% ipython --no-banner

In [1]: import numpy as np

In [2]: np.set_printoptions(precision=3, suppress=True, linewidth=160, legacy="1.25")

In [3]: M = np.load("m.npy")

In [4]: M
Out[4]: 
array([[ 2.454,  1.902, -2.781,  2.113,  0.401,  1.241,  1.007,  2.459, -0.607],
       [ 0.584, -0.323,  0.287, -0.909,  4.179,  4.498, -2.085,  2.414, -2.685],
       [-0.382,  0.203, -0.156,  0.595, -2.819, -2.994,  1.389, -1.585,  1.815],
       [-0.289, -0.916,  1.202, -1.511,  3.606,  3.632, -2.171,  1.315, -2.216],
       [ 0.342,  0.895, -1.188,  1.497, -3.614, -3.599,  2.203, -1.297,  2.214],
       [-4.123, -3.221,  4.695, -3.569, -0.194, -1.485, -1.897, -3.903,  0.745],
       [-0.612,  0.269, -0.297,  0.923, -4.191, -4.464,  2.15 , -2.381,  2.682],
       [-1.111, -0.486,  0.84 , -0.29 , -1.996, -2.402,  0.576, -1.91 ,  1.414],
       [ 0.69 ,  0.696, -1.024,  0.876, -0.79 , -0.576,  0.792,  0.309,  0.43 ],
       [-3.868, -3.293,  4.8  , -3.937,  1.199,  0.049, -2.592, -3.1  , -0.213],
       [-2.13 , -2.09 ,  3.001, -2.717,  2.421,  1.825, -2.408, -0.893, -1.202],
       [-4.095, -3.198,  4.679, -3.604, -0.203, -1.525, -1.893, -3.914,  0.668]])

In [5]: C2 = M.T @ M

In [6]: np.round(np.linalg.svd(M, compute_uv=False) ** 2, 3) + 0
Out[6]: array([316.74 , 251.121,   0.011,   0.007,   0.006,   0.004,   0.003,   0.001,   0.   ])

In [7]: (M @ M.T).shape
Out[7]: (12, 12)

In [8]: np.round(np.linalg.eigvalsh(C2)[::-1], 3) + 0
Out[8]: array([316.74 , 251.121,   0.011,   0.007,   0.006,   0.004,   0.003,   0.001,   0.   ])

In [9]: np.linalg.matrix_rank(C2)
Out[9]: 9

In [10]: np.round(np.trace(C2), 3), round(float((M ** 2).sum()), 3)
Out[10]: (567.894, 567.894)

In [11]: np.round(np.linalg.norm(M, 2) / np.linalg.norm(M), 3)
Out[11]: 0.747

In [12]: [round(float(x), 3) for x in np.linalg.svd(M, compute_uv=False)[:3]]
Out[12]: [17.797, 15.847, 0.103]

In [13]: r0 = np.array([-1, -1, -1])

In [14]: np.polyval(r0, M[8])
Out[14]: array([-2.166, -2.18 , -1.025, -2.643, -0.834, -0.756, -2.419, -1.404, -1.615])

In [15]: np.cross(M[8, :3], M[11, :3])
Out[15]: array([-0.018,  0.965,  0.643])

In [16]: r0 = np.array([0, 5, 1, 9, 3, 5, 2, 9]) + 0.5

In [17]: arr = np.outer(r0, r0) / (r0 @ r0)

In [18]: arr
Out[18]: 
array([[0.001, 0.01 , 0.003, 0.018, 0.007, 0.01 , 0.005, 0.018],
       [0.01 , 0.115, 0.031, 0.199, 0.073, 0.115, 0.052, 0.199],
       [0.003, 0.031, 0.009, 0.054, 0.02 , 0.031, 0.014, 0.054],
       [0.018, 0.199, 0.054, 0.344, 0.127, 0.199, 0.091, 0.344],
       [0.007, 0.073, 0.02 , 0.127, 0.047, 0.073, 0.033, 0.127],
       [0.01 , 0.115, 0.031, 0.199, 0.073, 0.115, 0.052, 0.199],
       [0.005, 0.052, 0.014, 0.091, 0.033, 0.052, 0.024, 0.091],
       [0.018, 0.199, 0.054, 0.344, 0.127, 0.199, 0.091, 0.344]])

In [19]: arr @ arr
Out[19]: 
array([[0.001, 0.01 , 0.003, 0.018, 0.007, 0.01 , 0.005, 0.018],
       [0.01 , 0.115, 0.031, 0.199, 0.073, 0.115, 0.052, 0.199],
       [0.003, 0.031, 0.009, 0.054, 0.02 , 0.031, 0.014, 0.054],
       [0.018, 0.199, 0.054, 0.344, 0.127, 0.199, 0.091, 0.344],
       [0.007, 0.073, 0.02 , 0.127, 0.047, 0.073, 0.033, 0.127],
       [0.01 , 0.115, 0.031, 0.199, 0.073, 0.115, 0.052, 0.199],
       [0.005, 0.052, 0.014, 0.091, 0.033, 0.052, 0.024, 0.091],
       [0.018, 0.199, 0.054, 0.344, 0.127, 0.199, 0.091, 0.344]])

In [20]: np.allclose(arr, arr.T)
Out[20]: True

In [21]: np.linalg.matrix_power(arr, 2)
Out[21]: 
array([[0.001, 0.01 , 0.003, 0.018, 0.007, 0.01 , 0.005, 0.018],
       [0.01 , 0.115, 0.031, 0.199, 0.073, 0.115, 0.052, 0.199],
       [0.003, 0.031, 0.009, 0.054, 0.02 , 0.031, 0.014, 0.054],
       [0.018, 0.199, 0.054, 0.344, 0.127, 0.199, 0.091, 0.344],
       [0.007, 0.073, 0.02 , 0.127, 0.047, 0.073, 0.033, 0.127],
       [0.01 , 0.115, 0.031, 0.199, 0.073, 0.115, 0.052, 0.199],
       [0.005, 0.052, 0.014, 0.091, 0.033, 0.052, 0.024, 0.091],
       [0.018, 0.199, 0.054, 0.344, 0.127, 0.199, 0.091, 0.344]])

In [22]: np.allclose(arr @ arr.T, arr.T @ arr)
Out[22]: True

In [23]: np.round(np.linalg.det(arr), 3)
Out[23]: 0.0

In [24]: round(np.abs(np.linalg.eigvals(arr)).max(), 3)
Out[24]: 1.0

In [25]: r = np.linalg.matrix_rank(arr)

In [26]: r
Out[26]: 1

In [27]: null = np.linalg.svd(arr)[2][r:].T

In [28]: [int(np.linalg.matrix_rank(arr[:i])) for i in range(1, len(arr) + 1)]
Out[28]: [1, 1, 1, 1, 1, 1, 1, 1]

In [29]: null @ null.T
Out[29]: 
array([[ 0.999, -0.01 , -0.003, -0.018, -0.007, -0.01 , -0.005, -0.018],
       [-0.01 ,  0.885, -0.031, -0.199, -0.073, -0.115, -0.052, -0.199],
       [-0.003, -0.031,  0.991, -0.054, -0.02 , -0.031, -0.014, -0.054],
       [-0.018, -0.199, -0.054,  0.656, -0.127, -0.199, -0.091, -0.344],
       [-0.007, -0.073, -0.02 , -0.127,  0.953, -0.073, -0.033, -0.127],
       [-0.01 , -0.115, -0.031, -0.199, -0.073,  0.885, -0.052, -0.199],
       [-0.005, -0.052, -0.014, -0.091, -0.033, -0.052,  0.976, -0.091],
       [-0.018, -0.199, -0.054, -0.344, -0.127, -0.199, -0.091,  0.656]])

In [30]: [int(np.linalg.matrix_rank(np.delete(arr, i, axis=0))) for i in range(8)]
Out[30]: [1, 1, 1, 1, 1, 1, 1, 1]

In [31]: M2 = np.array([[1, 1, 2],
    ...:     [0, 1, 1],
    ...:     [3, 3, 1],
    ...:     [2, 1, 3],
    ...:     [0, 0, 2],
    ...:     [2, 2, 2],
    ...:     [3, 1, 3],
    ...:     [1, 3, 3]])

In [32]: np.einsum("ij->j", arr)
Out[32]: array([0.073, 0.798, 0.218, 1.378, 0.508, 0.798, 0.363, 1.378])

In [33]: np.einsum("ij,ij->i", arr, arr)
Out[33]: array([0.001, 0.115, 0.009, 0.344, 0.047, 0.115, 0.024, 0.344])

In [34]: np.vstack([arr, M2.T]).shape
Out[34]: (11, 8)

In [35]: np.linalg.matrix_rank(np.vstack([arr, M2.T]))
Out[35]: 4
